>>> import numpy as np
>>> from numpy import linalg as LA
>>> np.set_printoptions(precision=2, suppress=True, linewidth=160, legacy="1.25")
>>> E = np.array([[1.0, 0.7, 0.49, 0.34, 0.24, 0.17, 0.12],
...     [0.7, 1.0, 0.7, 0.49, 0.34, 0.24, 0.17],
...     [0.49, 0.7, 1.0, 0.7, 0.49, 0.34, 0.24],
...     [0.34, 0.49, 0.7, 1.0, 0.7, 0.49, 0.34],
...     [0.24, 0.34, 0.49, 0.7, 1.0, 0.7, 0.49],
...     [0.17, 0.24, 0.34, 0.49, 0.7, 1.0, 0.7],
...     [0.12, 0.17, 0.24, 0.34, 0.49, 0.7, 1.0]])
>>> evals, evecs = LA.eigh(E)
>>> np.round(evecs.T @ E @ evecs, 2) + 0
array([[0.19, 0.  , 0.  , 0.  , 0.  , 0.  , 0.  ],
       [0.  , 0.21, 0.  , 0.  , 0.  , 0.  , 0.  ],
       [0.  , 0.  , 0.27, 0.  , 0.  , 0.  , 0.  ],
       [0.  , 0.  , 0.  , 0.41, 0.  , 0.  , 0.  ],
       [0.  , 0.  , 0.  , 0.  , 0.71, 0.  , 0.  ],
       [0.  , 0.  , 0.  , 0.  , 0.  , 1.53, 0.  ],
       [0.  , 0.  , 0.  , 0.  , 0.  , 0.  , 3.68]])
>>> LA.svd(E, compute_uv=False)
array([3.68, 1.53, 0.71, 0.41, 0.27, 0.21, 0.19])
>>> evals
array([0.19, 0.21, 0.27, 0.41, 0.71, 1.53, 3.68])
>>> rng = np.random.default_rng(288343)
>>> labels = rng.permutation(7)
>>> M2 = E[:, labels] * rng.choice([-1, 1], 7)
>>> M2
array([[-0.49,  0.17, -0.24,  0.7 , -0.12,  0.34,  1.  ],
       [-0.7 ,  0.24, -0.34,  1.  , -0.17,  0.49,  0.7 ],
       [-1.  ,  0.34, -0.49,  0.7 , -0.24,  0.7 ,  0.49],
       [-0.7 ,  0.49, -0.7 ,  0.49, -0.34,  1.  ,  0.34],
       [-0.49,  0.7 , -1.  ,  0.34, -0.49,  0.7 ,  0.24],
       [-0.34,  1.  , -0.7 ,  0.24, -0.7 ,  0.49,  0.17],
       [-0.24,  0.7 , -0.49,  0.17, -1.  ,  0.34,  0.12]])
>>> left, _, VT = LA.svd(E.T @ M2)
>>> np.round(left @ VT, 2) + 0
array([[ 0.,  0.,  0.,  0.,  0.,  0.,  1.],
       [ 0.,  0.,  0.,  1.,  0.,  0.,  0.],
       [-1.,  0.,  0.,  0.,  0.,  0.,  0.],
       [ 0.,  0.,  0.,  0.,  0.,  1.,  0.],
       [ 0.,  0., -1.,  0.,  0.,  0.,  0.],
       [ 0.,  1.,  0.,  0.,  0.,  0.,  0.],
       [ 0.,  0.,  0.,  0., -1.,  0.,  0.]])
>>> np.round(LA.lstsq(E, M2)[0], 2) + 0
array([[ 0.,  0.,  0.,  0.,  0.,  0.,  1.],
       [ 0.,  0.,  0.,  1.,  0.,  0.,  0.],
       [-1.,  0.,  0.,  0.,  0.,  0.,  0.],
       [ 0.,  0.,  0.,  0.,  0.,  1.,  0.],
       [ 0.,  0., -1.,  0.,  0.,  0.,  0.],
       [ 0.,  1.,  0.,  0.,  0.,  0.,  0.],
       [ 0.,  0.,  0.,  0., -1.,  0.,  0.]])
>>> labels = rng.permutation(7)
>>> labels
array([4, 2, 0, 6, 3, 1, 5])
>>> M2 = E[labels][:, labels]
>>> np.sort(np.abs(LA.eigvals(M2)))
array([0.19, 0.21, 0.27, 0.41, 0.71, 1.53, 3.68])
>>> M2
array([[1.  , 0.49, 0.24, 0.49, 0.7 , 0.34, 0.7 ],
       [0.49, 1.  , 0.49, 0.24, 0.7 , 0.7 , 0.34],
       [0.24, 0.49, 1.  , 0.12, 0.34, 0.7 , 0.17],
       [0.49, 0.24, 0.12, 1.  , 0.34, 0.17, 0.7 ],
       [0.7 , 0.7 , 0.34, 0.34, 1.  , 0.49, 0.49],
       [0.34, 0.7 , 0.7 , 0.17, 0.49, 1.  , 0.24],
       [0.7 , 0.34, 0.17, 0.7 , 0.49, 0.24, 1.  ]])
>>> low = LA.cholesky(E)
>>> low @ low.T
array([[1.  , 0.7 , 0.49, 0.34, 0.24, 0.17, 0.12],
       [0.7 , 1.  , 0.7 , 0.49, 0.34, 0.24, 0.17],
       [0.49, 0.7 , 1.  , 0.7 , 0.49, 0.34, 0.24],
       [0.34, 0.49, 0.7 , 1.  , 0.7 , 0.49, 0.34],
       [0.24, 0.34, 0.49, 0.7 , 1.  , 0.7 , 0.49],
       [0.17, 0.24, 0.34, 0.49, 0.7 , 1.  , 0.7 ],
       [0.12, 0.17, 0.24, 0.34, 0.49, 0.7 , 1.  ]])
>>> low
array([[1.  , 0.  , 0.  , 0.  , 0.  , 0.  , 0.  ],
       [0.7 , 0.71, 0.  , 0.  , 0.  , 0.  , 0.  ],
       [0.49, 0.5 , 0.71, 0.  , 0.  , 0.  , 0.  ],
       [0.34, 0.35, 0.5 , 0.71, 0.  , 0.  , 0.  ],
       [0.24, 0.24, 0.35, 0.5 , 0.71, 0.  , 0.  ],
       [0.17, 0.17, 0.24, 0.35, 0.5 , 0.71, 0.  ],
       [0.12, 0.12, 0.17, 0.24, 0.35, 0.5 , 0.71]])
>>> K = np.load("layer4.npy")
>>> K
array([[-2.85,  6.92,  5.96, -5.02,  2.81,  4.29, -1.23,  6.43, -4.2 ],
       [-3.43,  7.9 ,  6.07, -4.87,  2.5 ,  3.82, -0.8 ,  6.06, -4.  ],
       [-2.84,  6.92,  5.81, -5.12,  3.24,  3.44, -1.44,  6.  , -3.55],
       [-2.78,  7.47,  5.74, -5.26,  3.46,  3.76, -0.68,  6.35, -3.81],
       [-2.76,  6.8 ,  5.64, -4.66,  2.68,  4.  , -0.74,  6.54, -4.09],
       [-3.53,  6.55,  5.88, -4.47,  3.12,  4.46, -0.9 ,  6.13, -3.83],
       [ 1.06,  7.37, -3.06, -5.36, -3.65,  0.38, -3.91, -4.26, -5.12],
       [ 1.07,  6.72, -3.05, -4.97, -4.37,  0.47, -4.12, -3.73, -5.09],
       [ 0.73,  7.12, -2.97, -4.83, -3.49,  0.06, -3.8 , -3.77, -4.98],
       [ 0.74,  6.87, -3.49, -5.09, -4.33,  0.01, -4.64, -4.45, -4.85],
       [ 0.91,  7.37, -2.99, -5.22, -3.99,  0.16, -3.97, -4.03, -4.65],
       [ 0.77,  6.04, -3.03, -5.22, -4.06,  0.16, -3.6 , -3.93, -5.52],
       [ 4.66, -4.94, -1.67, -3.26, -2.68,  5.92,  4.97, -0.06,  2.36],
       [ 4.38, -5.23, -1.74, -3.24, -2.78,  5.66,  4.61,  0.13,  2.86],
       [ 3.95, -5.14, -2.66, -3.38, -2.97,  6.1 ,  5.25,  0.34,  2.6 ],
       [ 4.06, -5.17, -1.83, -3.27, -2.57,  5.78,  5.7 ,  0.25,  2.24],
       [ 4.19, -4.87, -1.87, -2.86, -2.93,  5.82,  4.89,  0.13,  3.25],
       [ 3.77, -5.67, -1.86, -3.19, -2.92,  6.55,  4.43, -0.06,  2.86]])
>>> x = np.array([8, -2, -8, 5, 3, 3, -8])
>>> LA.norm(E @ x) <= LA.norm(E, 2) * LA.norm(x) + 1e-9
True
>>> (E * x).sum(axis=1)
array([ 4.65,  0.83, -1.41,  1.99,  2.  ,  0.11, -4.03])
>>> E @ np.ones(7)
array([3.06, 3.64, 3.96, 4.06, 3.96, 3.64, 3.06])
>>> np.einsum("ij,j->i", E, x)
array([ 4.65,  0.83, -1.41,  1.99,  2.  ,  0.11, -4.03])
>>> P = K @ LA.solve(K.T @ K, K.T)
>>> np.round(np.trace(P), 2)
9.0
>>> np.round(LA.eigvalsh(P), 2) + 0
array([0., 0., 0., 0., 0., 0., 0., 0., 0., 1., 1., 1., 1., 1., 1., 1., 1., 1.])
>>> P @ K[:, 7]
array([ 6.43,  6.06,  6.  ,  6.35,  6.54,  6.13, -4.26, -3.73, -3.77, -4.45, -4.03, -3.93, -0.06,  0.13,  0.34,  0.25,  0.13, -0.06])
